>>> import numpy as np
>>> import numpy.linalg as la
>>> np.set_printoptions(precision=3, suppress=True, linewidth=140, floatmode="fixed")
>>> F = np.load("w.npy")
>>> print(F)
[[2 3]
 [3 0]]
>>> def softmax(z):
...     e = np.exp(z - z.max(axis=-1, keepdims=True))
...     return e / e.sum(axis=-1, keepdims=True)
... 
>>> print(softmax(F[1] + 3))
[0.953 0.047]
>>> att = F @ F.T / np.sqrt(2)
>>> print(softmax(att))
[[0.993 0.007]
 [0.107 0.893]]
>>> print(softmax(att)[1] @ F)
[2.893 0.321]
>>> print(np.all(la.eigvalsh(F) > 0))
False
>>> try:
...     la.cholesky(F)
... except la.LinAlgError as e:
...     print("failed:", e)
... 
failed: Matrix is not positive definite
>>> feats = np.load("case15.npy")
>>> print(feats)
[[ 2.102  0.058  2.356  1.259]
 [ 0.058 -0.427  0.469  0.728]
 [ 2.356  0.469 -0.268  0.441]
 [ 1.259  0.728  0.441 -0.408]]
>>> print(feats @ la.pinv(feats) @ feats)
[[ 2.102  0.058  2.356  1.259]
 [ 0.058 -0.427  0.469  0.728]
 [ 2.356  0.469 -0.268  0.441]
 [ 1.259  0.728  0.441 -0.408]]
>>> print(round(float(np.trace(la.pinv(feats) @ feats)), 3))
3.0
>>> print(la.lstsq(feats[:-1].T, feats[-1])[2])
3
>>> print(np.abs(np.diag(la.qr(feats)[1])) > 1e-9)
[ True  True  True False]
>>> P = np.triu(np.array([[2, 6, 7, 9], [1, 7, 2, 6], [3, 3, 9, 2], [4, 0, 9, 5]]), 1) + np.eye(4)
>>> A2 = P @ feats @ la.inv(P)
>>> print(np.trace(A2), np.round(np.trace(feats), 3))
1.0 1.0
>>> print(la.matrix_rank(A2))
3
>>> print(np.round(la.det(A2), 3))
-0.0
>>> print(np.round(la.eigvalsh(feats).min(), 3))
-2.0
>>> print(np.all(la.eigvalsh(feats) > 0))
False
>>> rk = la.matrix_rank(feats)
>>> print(rk)
3
>>> N = la.svd(feats)[2][rk:].T
>>> print(np.round(feats @ N, 3) + 0)
[[0.000]
 [0.000]
 [0.000]
 [0.000]]
>>> print(N.shape)
(4, 1)
>>> print([int(la.matrix_rank(np.delete(feats, i, axis=0))) for i in range(4)])
[3, 3, 3, 3]
>>> print(la.matrix_rank(feats.T @ feats), la.matrix_rank(feats @ feats.T))
3 3
>>> E = np.load("out3.npy")
>>> print(E)
[[-1.000  0.000  0.000  0.000]
 [ 0.000  1.000  0.000  0.000]
 [ 0.000  0.000 -1.000  0.000]
 [ 0.000  0.000  0.000  1.000]]
>>> # columns are unit length and at right angles
>>> print(np.round(la.norm(E, "nuc"), 3))
4.0
>>> print(np.round(la.norm(E, 2), 3))
1.0
>>> print(np.round(la.norm(E) ** 2 / la.norm(E, 2) ** 2, 3))
4.0
>>> print(E[1] @ E[3])
0.0
>>> x0 = np.array([3, 2, 4, 3])
>>> target = E @ x0
>>> print(target)
[-3.000  2.000 -4.000  3.000]
>>> print(la.solve(E, -2 * target))
[-6.000 -4.000 -8.000 -6.000]
>>> print(la.solve(E, E[:, 3]))
[-0.000  0.000 -0.000  1.000]
>>> print(la.solve(E, target + E[:, 1]))
[3.000 3.000 4.000 3.000]
>>> evals, vecs = la.eig(E)
>>> print(np.prod(evals))
1.0
>>> print(evals)
[-1.000  1.000 -1.000  1.000]
>>> K = np.load("data.npy")
>>> print(K)
[[  0  10   6   2]
 [  0 -10  -6  -2]
 [  1   7   6   3]]
>>> # null space of dimension 2
>>> U, sv, VT = la.svd(K)
>>> vecs = VT[:(sv > 1e-8).sum()]
>>> rng = np.random.default_rng(857)
>>> x0 = K[0] + 2 * K[2] + rng.integers(2) * np.eye(4)[3]
>>> print(x0)
[ 2.000 24.000 18.000  9.000]
>>> print(vecs.T @ vecs)
[[ 0.185 -0.185  0.222  0.259]
 [-0.185  0.899  0.206 -0.116]
 [ 0.222  0.206  0.524  0.397]
 [ 0.259 -0.116  0.397  0.392]]
>>> print(la.matrix_rank(np.vstack([K, x0])))
3
>>> print(round(la.norm(x0 - vecs.T @ vecs @ x0), 3))
0.78
>>> A2 = np.array([[-1, -3, 0], [-3, -3, -3]])
>>> basis = np.kron(A2, K)
>>> print(np.round(la.norm(basis, 2), 3), round(la.norm(A2, 2) * la.norm(K, 2), 3))
110.981 110.981
>>> print(basis.shape)
(6, 12)
>>> print(la.cond(K) > 100)
True
>>> print(la.matrix_rank(K, rtol=0.1))
2
>>> print([round(float(x), 3) for x in la.svd(K, compute_uv=False)[:3]])
[19.259, 2.019, 0.0]
>>> print(np.round(la.norm(K, 2) / la.norm(K), 3))
0.995
>>> rk = la.matrix_rank(K)
>>> print(rk)
2
>>> N = la.svd(K)[2][rk:].T
>>> print(np.allclose(K @ N, 0))
True
>>> print(la.matrix_rank(K.T @ K), la.matrix_rank(K @ K.T))
2 2
>>> print(N.shape)
(4, 2)
>>> print([int(la.matrix_rank(np.delete(K, i, axis=0))) for i in range(3)])
[2, 2, 1]
>>> print([int(la.matrix_rank(K[:, :j + 1])) for j in range(4)])
[1, 2, 2, 2]
>>> A = np.loadtxt("block15.csv", delimiter=",")
>>> print(A)
[[ -5.000   3.000   4.000  -3.000]
 [  5.000  -3.000  -4.000   3.000]
 [  5.000  -3.000  -4.000   3.000]
 [-10.000   6.000   8.000  -6.000]]
>>> rk = la.matrix_rank(A)
>>> print(rk)
1
>>> N = la.svd(A)[2][rk:].T
>>> print(np.allclose(A @ N, 0))
True
>>> print([int(la.matrix_rank(A[:i])) for i in range(1, len(A) + 1)])
[1, 1, 1, 1]
>>> print([int(la.matrix_rank(np.delete(A, i, axis=0))) for i in range(4)])
[1, 1, 1, 1]
>>> print(la.matrix_rank(A.T @ A), la.matrix_rank(A @ A.T))
1 1
>>> labels = rng.permutation(4)
>>> print(labels)
[2 3 1 0]
>>> A2 = A[labels][:, labels]
>>> print(np.diag(A2))
[-4.000 -6.000 -3.000 -5.000]
>>> print(np.round(np.sort(np.abs(la.eigvals(A2))), 3) + 0)
[ 0.000  0.000  0.000 18.000]
>>> U, sv, VT = la.svd(A)
>>> vecs = VT[:(sv > 1e-8).sum()]
>>> x0 = A[0] + 5 * A[2] + rng.integers(2) * np.eye(4)[1]
>>> print(x0)
[ 20.000 -11.000 -16.000  12.000]
>>> print(np.allclose(vecs.T @ vecs @ x0, x0))
False
>>> print(round(float(la.norm(x0 - vecs.T @ vecs @ x0)), 3))
0.921
>>> J = np.loadtxt("m.csv", delimiter=",")
>>> print(J)
[[ 1.000  2.000 -1.000  3.000]
 [ 1.000 -3.000  3.000 -2.000]
 [ 4.000  2.000  5.000  3.000]
 [-4.000  4.000  2.000 -2.000]]
>>> U, sv, VT = la.svd(J)
>>> print(sv)
[7.699 6.345 5.692 0.259]
>>> A2 = U[:, :3] @ np.diag(sv[:3]) @ VT[:3]
>>> print(round(la.norm(J - A2, 2), 3), round(sv[3], 3))
0.259 0.259
>>> print(round(la.norm(J - A2) / la.norm(J), 3))
0.023
